$ python3 -q
>>> import numpy as np
>>> np.set_printoptions(suppress=True, linewidth=100)
>>> def tidy(a):
...     return np.round(a, 2) + 0
... 
>>> A = np.load("mat.npy")
>>> A
array([[1, 0, 0, 0, 0, 0, 0, 0],
       [9, 1, 0, 0, 0, 0, 0, 0],
       [7, 5, 1, 0, 0, 0, 0, 0],
       [4, 4, 4, 1, 0, 0, 0, 0],
       [3, 5, 6, 5, 1, 0, 0, 0],
       [5, 0, 2, 6, 1, 1, 0, 0],
       [2, 3, 9, 7, 5, 5, 1, 0],
       [7, 1, 4, 4, 4, 2, 1, 1]])
>>> # triangular: eigenvalues sit on the diagonal
>>> rng = np.random.default_rng(12)
>>> idx = rng.permutation(8)
>>> idx
array([1, 6, 3, 5, 2, 7, 4, 0])
>>> out = A[idx][:, idx]
>>> out
array([[1, 0, 0, 0, 0, 0, 0, 9],
       [3, 1, 7, 5, 9, 0, 5, 2],
       [4, 0, 1, 0, 4, 0, 0, 4],
       [0, 0, 6, 1, 2, 0, 1, 5],
       [5, 0, 0, 0, 1, 0, 0, 7],
       [1, 1, 4, 2, 4, 1, 4, 7],
       [5, 0, 5, 0, 6, 0, 1, 3],
       [0, 0, 0, 0, 0, 0, 0, 1]])
>>> tidy(np.sort(np.abs(np.linalg.eigvals(out))))
array([1., 1., 1., 1., 1., 1., 1., 1.])
>>> tidy(np.linalg.norm(A, axis=0))
array([15.3 ,  8.77, 12.41, 11.27,  6.56,  5.48,  1.41,  1.  ])
>>> A[3] @ A[2]
np.int64(52)
>>> np.linalg.norm(A, axis=1).argmax()
np.int64(6)
>>> tidy(np.linalg.norm(A, "nuc"))
np.float64(46.92)
>>> feats = np.load("block12.npy")
>>> feats
array([[-0.6 ,  0.5 ,  0.4 ,  1.8 , -1.4 ,  0.  ,  0.3 ],
       [-0.2 ,  0.4 , -1.2 ,  0.6 ,  0.9 , -0.3 , -0.4 ],
       [ 0.6 , -0.2 , -0.1 , -2.4 ,  1.7 ,  0.3 ,  0.6 ],
       [ 1.4 , -0.9 , -0.3 , -0.2 ,  0.3 , -0.6 , -0.5 ],
       [-0.1 , -0.2 , -1.8 , -0.2 , -0.6 , -1.2 ,  0.6 ],
       [-0.4 , -1.5 ,  0.2 ,  0.  , -1.  ,  0.6 ,  1.2 ],
       [-0.68,  0.47,  0.33,  1.77, -1.37,  0.01,  0.28],
       [-0.3 ,  1.3 ,  0.4 ,  0.4 ,  0.2 , -0.3 , -0.1 ]])
>>> Q, Rm = np.linalg.qr(feats)
>>> tidy(abs(Rm[0, 0])), tidy(np.linalg.norm(feats[:, 0]))
(np.float64(1.86), np.float64(1.86))
>>> np.allclose(Rm.T @ Rm, feats.T @ feats)
True
>>> x = np.array([3, -3, 1, -2, 2, 3, -3])
>>> y = feats @ x
>>> tidy(np.linalg.solve(feats.T @ feats, feats.T @ y))
array([ 3., -3.,  1., -2.,  2.,  3., -3.])
>>> y = y + 0.3 * rng.normal(size=8)
>>> tidy(y)
array([-10.56,  -2.29,   9.2 ,   7.27,  -7.4 ,  -0.31, -10.06,  -5.97])
>>> beta, *_ = np.linalg.lstsq(feats, y)
>>> tidy(feats.T @ (y - feats @ beta))
array([0., 0., 0., 0., 0., 0., 0.])
>>> f, g = feats[1], feats[2]
>>> f @ f
np.float64(3.06)
>>> p = (f @ g) / (f @ f) * f
>>> np.linalg.matrix_rank(np.outer(f, g))
np.int64(1)
>>> tidy(p)
array([ 0.02, -0.04,  0.13, -0.06, -0.09,  0.03,  0.04])
>>> tidy(g - p)
array([ 0.58, -0.16, -0.23, -2.34,  1.79,  0.27,  0.56])
>>> tidy((g - p) @ f)
np.float64(0.0)
>>> out = np.c_[feats[:, :2] @ np.array([[1, -3], [-2, -3]]), np.array([3, -5, 3, -3, -5, 4, 1, 4])]
>>> tidy(out)
array([[-1.6 ,  0.3 ,  3.  ],
       [-1.  , -0.6 , -5.  ],
       [ 1.  , -1.2 ,  3.  ],
       [ 3.2 , -1.5 , -3.  ],
       [ 0.3 ,  0.9 , -5.  ],
       [ 2.6 ,  5.7 ,  4.  ],
       [-1.62,  0.63,  1.  ],
       [-2.9 , -3.  ,  4.  ]])
>>> tidy(np.linalg.lstsq(feats, out[:, 0])[0])
array([ 1., -2.,  0.,  0.,  0.,  0.,  0.])
>>> tidy(np.linalg.norm(np.linalg.qr(feats)[0].T @ out, axis=0) ** 2 / ((out ** 2).sum(axis=0) + 1e-12))
array([1.  , 1.  , 0.99])
>>> np.linalg.matrix_rank(out)
np.int64(3)
>>> np.linalg.matrix_rank(np.c_[feats, out])
np.int64(8)
>>> np.linalg.matrix_rank(A - A[0, 0] * np.eye(8))
np.int64(7)
>>> np.prod(np.diag(A)), tidy(np.linalg.det(A))
(np.int64(1), np.float64(1.0))
>>> A @ A
array([[  1,   0,   0,   0,   0,   0,   0,   0],
       [ 18,   1,   0,   0,   0,   0,   0,   0],
       [ 59,  10,   1,   0,   0,   0,   0,   0],
       [ 72,  28,   8,   1,   0,   0,   0,   0],
       [113,  60,  32,  10,   1,   0,   0,   0],
       [ 51,  39,  34,  17,   2,   1,   0,   0],
       [162, 104,  86,  69,  15,  10,   1,   0],
       [ 91,  61,  61,  47,  15,   9,   2,   1]])
>>> F = np.array([[1, -4, 5, 5, -3, 1, -1],
...     [-1, 4, 1, 5, -1, 4, 3],
...     [-1, 2, 2, -3, -4, 1, 4],
...     [0, 4, 3, 3, 4, -4, -1],
...     [-3, -5, 5, -4, 5, 2, -1],
...     [-3, -5, -4, -3, 5, 2, 3],
...     [0, -2, -2, 4, 0, 0, -2],
...     [-4, -4, 2, 2, -2, 0, -2],
...     [-1, 2, -2, 2, 3, 5, -3]])
>>> F[-1] = F[0] + -1 * F[1]
>>> F
array([[ 1, -4,  5,  5, -3,  1, -1],
       [-1,  4,  1,  5, -1,  4,  3],
       [-1,  2,  2, -3, -4,  1,  4],
       [ 0,  4,  3,  3,  4, -4, -1],
       [-3, -5,  5, -4,  5,  2, -1],
       [-3, -5, -4, -3,  5,  2,  3],
       [ 0, -2, -2,  4,  0,  0, -2],
       [-4, -4,  2,  2, -2,  0, -2],
       [ 2, -8,  4,  0, -2, -3, -4]])
>>> gram = feats.T @ feats
>>> (feats @ feats.T).shape
(8, 8)
>>> tidy(np.linalg.svd(feats, compute_uv=False) ** 2)
array([21.89,  7.7 ,  6.71,  3.24,  1.21,  0.31,  0.03])
>>> tidy(np.linalg.eigvalsh(gram)[::-1])
array([21.89,  7.7 ,  6.71,  3.24,  1.21,  0.31,  0.03])
>>> proj = F @ np.linalg.solve(F.T @ F, F.T)
>>> tidy(np.linalg.eigvalsh(proj))
array([0., 0., 1., 1., 1., 1., 1., 1., 1.])
>>> np.allclose(proj @ proj, proj)
True
>>> np.linalg.matrix_rank(np.eye(9) - proj)
np.int64(2)
>>> tidy(np.diag(proj))
array([0.66, 0.66, 0.78, 0.99, 0.95, 0.99, 0.36, 0.95, 0.67])
>>> x = np.array([1, 3, 5, 1, 1, 2, 0])
>>> (F * x).sum(axis=1)
array([ 18,  28,  10,  26,  12, -32, -12,  -6, -10])
>>> F * x
array([[  1, -12,  25,   5,  -3,   2,   0],
       [ -1,  12,   5,   5,  -1,   8,   0],
       [ -1,   6,  10,  -3,  -4,   2,   0],
       [  0,  12,  15,   3,   4,  -8,   0],
       [ -3, -15,  25,  -4,   5,   4,   0],
       [ -3, -15, -20,  -3,   5,   4,   0],
       [  0,  -6, -10,   4,   0,   0,   0],
       [ -4, -12,  10,   2,  -2,   0,   0],
       [  2, -24,  20,   0,  -2,  -6,   0]])
>>> F @ np.eye(7)[4]
array([-3., -1., -4.,  4.,  5.,  5.,  0., -2., -2.])
>>> np.sign((F @ x).round(6))
array([ 1,  1,  1,  1,  1, -1, -1, -1, -1])
>>> (F @ x).argmax()
np.int64(1)
>>> F @ np.ones(7)
array([  4.,  15.,   1.,   9.,  -1.,  -5.,  -2.,  -8., -11.])
>>> out = np.array([[-1, 3], [-2, -3]])
>>> E = np.tile(out, (2, 2))
>>> E
array([[-1,  3, -1,  3],
       [-2, -3, -2, -3],
       [-1,  3, -1,  3],
       [-2, -3, -2, -3]])
>>> tidy(E @ np.linalg.pinv(E) @ E)
array([[-1.,  3., -1.,  3.],
       [-2., -3., -2., -3.],
       [-1.,  3., -1.,  3.],
       [-2., -3., -2., -3.]])
>>> Uu, sig, vt = np.linalg.svd(E)
>>> vecs = vt[:(sig > 1e-8).sum()]
>>> x = E[1] + -2 * E[2] + rng.integers(2) * np.eye(4)[3]
>>> x
array([ 0., -9.,  0., -9.])
>>> tidy(np.diag(vecs.T @ vecs))
array([0.5, 0.5, 0.5, 0.5])
>>> [round(float(x), 2) for x in np.linalg.svd(E, compute_uv=False)[:3]]
[8.64, 4.17, 0.0]
>>> tidy(np.linalg.norm(E, 2) / np.linalg.norm(E))
np.float64(0.9)
>>> rank = np.linalg.matrix_rank(E)
>>> rank
np.int64(2)
>>> ns = np.linalg.svd(E)[2][rank:].T
>>> tidy(E @ ns)
array([[0., 0.],
       [0., 0.],
       [0., 0.],
       [0., 0.]])
>>> np.linalg.matrix_rank(E.T @ E), np.linalg.matrix_rank(E @ E.T)
(np.int64(2), np.int64(2))
>>> [int(np.linalg.matrix_rank(E[:, :j + 1])) for j in range(4)]
[1, 2, 2, 2]
>>> f = np.array([0, -1, -1, -1, -1])
>>> mat = np.array([np.roll(f, i) for i in range(5)])
>>> mat
array([[ 0, -1, -1, -1, -1],
       [-1,  0, -1, -1, -1],
       [-1, -1,  0, -1, -1],
       [-1, -1, -1,  0, -1],
       [-1, -1, -1, -1,  0]])
>>> x = np.array([1, 2, 1, 0, 2, 0, 3])
>>> y = feats @ x
>>> beta, lr = np.zeros(7), 1 / np.linalg.norm(feats, 2) ** 2
>>> for i in range(8):
...     beta -= lr * feats.T @ (feats @ beta - y)
...     if i % 2 == 0: print(i, round(np.linalg.norm(feats @ beta - y), 2))
... 
0 4.33
2 3.06
4 2.47
6 2.15
>>> tidy(np.linalg.cond(feats))
np.float64(26.08)
>>> w, vecs = np.linalg.eig(mat)
>>> tidy(np.sort(np.linalg.eigvals(np.linalg.inv(mat))))
array([-0.25,  1.  ,  1.  ,  1.  ,  1.  ])
>>> tidy(np.prod(w))
np.float64(-4.0)
>>> tidy(np.sort(np.linalg.eigvals(mat @ mat)))
array([ 1.,  1.,  1.,  1., 16.])
>>> f = np.array([5, -1, 2, 0, -5])
>>> out = mat + np.outer(f, np.eye(5)[0])
>>> tidy(np.linalg.det(out) / np.linalg.det(mat)), tidy(1 + np.linalg.solve(mat, f)[0])
(np.float64(5.75), np.float64(5.75))
>>> np.linalg.matrix_rank(out - mat)
np.int64(1)
>>> out = np.c_[F[:, :3] @ np.array([[4, 7, 6], [3, 3, 1], [8, 0, 1]]), np.array([-1, 3, 0, -3, -1, -4, 5, -4, -2])]
>>> out
array([[ 32,  -5,   7,  -1],
       [ 16,   5,  -1,   3],
       [ 18,  -1,  -2,   0],
       [ 36,  12,   7,  -3],
       [ 13, -36, -18,  -1],
       [-59, -36, -27,  -4],
       [-22,  -6,  -4,   5],
       [-12, -40, -26,  -4],
       [ 16, -10,   8,  -2]])
>>> tidy(np.linalg.lstsq(F, out[:, 0])[0])
array([4., 3., 8., 0., 0., 0., 0.])
>>> data = np.array([[0.2, 0.9, 0.5, 1.0, -0.2, -0.7, 0.5, -1.0],
...     [2.1, -0.1, 0.2, -0.2, 0.9, 0.7, -1.1, -0.7],
...     [-0.1, 1.0, 1.2, -0.3, -0.1, -1.1, -1.1, 0.4],
...     [0.1, 1.7, 0.1, 0.0, 0.3, 0.0, -0.1, -0.8],
...     [-0.3, -0.6, -0.3, -0.5, 0.3, 0.1, -0.5, 1.0],
...     [-0.8, -1.9, -0.5, -1.2, -0.6, 1.9, 0.4, -2.7],
...     [-0.3, 1.6, 0.6, -0.6, -0.4, 0.0, -0.3, 0.4],
...     [1.4, -1.6, 1.1, 0.9, 1.0, 0.6, 0.8, 0.8],
...     [-1.1, -1.7, -0.4, -0.5, -0.8, -0.4, 1.7, 0.9],
...     [-2.2, -1.5, -0.3, -0.1, 0.2, -0.3, -0.1, 1.2],
...     [-0.4, -0.3, 0.8, 2.7, 1.6, -1.5, 1.1, -1.4],
...     [-0.3, -0.8, 0.2, 0.7, -0.6, 0.3, 1.2, 0.5]])
>>> data[:, 1] = 2 * data[:, 7] + 0.1 * rng.normal(size=12)
>>> tidy(data)
array([[ 0.2 , -1.99,  0.5 ,  1.  , -0.2 , -0.7 ,  0.5 , -1.  ],
       [ 2.1 , -1.49,  0.2 , -0.2 ,  0.9 ,  0.7 , -1.1 , -0.7 ],
       [-0.1 ,  0.98,  1.2 , -0.3 , -0.1 , -1.1 , -1.1 ,  0.4 ],
       [ 0.1 , -1.51,  0.1 ,  0.  ,  0.3 ,  0.  , -0.1 , -0.8 ],
       [-0.3 ,  2.09, -0.3 , -0.5 ,  0.3 ,  0.1 , -0.5 ,  1.  ],
       [-0.8 , -5.41, -0.5 , -1.2 , -0.6 ,  1.9 ,  0.4 , -2.7 ],
       [-0.3 ,  0.86,  0.6 , -0.6 , -0.4 ,  0.  , -0.3 ,  0.4 ],
       [ 1.4 ,  1.67,  1.1 ,  0.9 ,  1.  ,  0.6 ,  0.8 ,  0.8 ],
       [-1.1 ,  1.77, -0.4 , -0.5 , -0.8 , -0.4 ,  1.7 ,  0.9 ],
       [-2.2 ,  2.35, -0.3 , -0.1 ,  0.2 , -0.3 , -0.1 ,  1.2 ],
       [-0.4 , -2.81,  0.8 ,  2.7 ,  1.6 , -1.5 ,  1.1 , -1.4 ],
       [-0.3 ,  0.94,  0.2 ,  0.7 , -0.6 ,  0.3 ,  1.2 ,  0.5 ]])
>>> x = np.array([-1, 1, 1, 3, 2, -3, 3, 0])
>>> h1 = np.maximum(data @ x, 0)
>>> tidy(data * (h1 > 1e-9)[:, None])
array([[ 0.2 , -1.99,  0.5 ,  1.  , -0.2 , -0.7 ,  0.5 , -1.  ],
       [ 0.  ,  0.  ,  0.  ,  0.  ,  0.  ,  0.  ,  0.  ,  0.  ],
       [-0.1 ,  0.98,  1.2 , -0.3 , -0.1 , -1.1 , -1.1 ,  0.4 ],
       [ 0.  ,  0.  ,  0.  ,  0.  ,  0.  ,  0.  ,  0.  ,  0.  ],
       [ 0.  ,  0.  ,  0.  ,  0.  ,  0.  ,  0.  ,  0.  ,  0.  ],
       [ 0.  ,  0.  ,  0.  ,  0.  ,  0.  ,  0.  ,  0.  ,  0.  ],
       [ 0.  ,  0.  ,  0.  ,  0.  ,  0.  ,  0.  ,  0.  ,  0.  ],
       [ 1.4 ,  1.67,  1.1 ,  0.9 ,  1.  ,  0.6 ,  0.8 ,  0.8 ],
       [-1.1 ,  1.77, -0.4 , -0.5 , -0.8 , -0.4 ,  1.7 ,  0.9 ],
       [-2.2 ,  2.35, -0.3 , -0.1 ,  0.2 , -0.3 , -0.1 ,  1.2 ],
       [-0.4 , -2.81,  0.8 ,  2.7 ,  1.6 , -1.5 ,  1.1 , -1.4 ],
       [-0.3 ,  0.94,  0.2 ,  0.7 , -0.6 ,  0.3 ,  1.2 ,  0.5 ]])
>>> np.flatnonzero(h1 > 1e-9)
array([ 0,  2,  7,  8,  9, 10, 11])
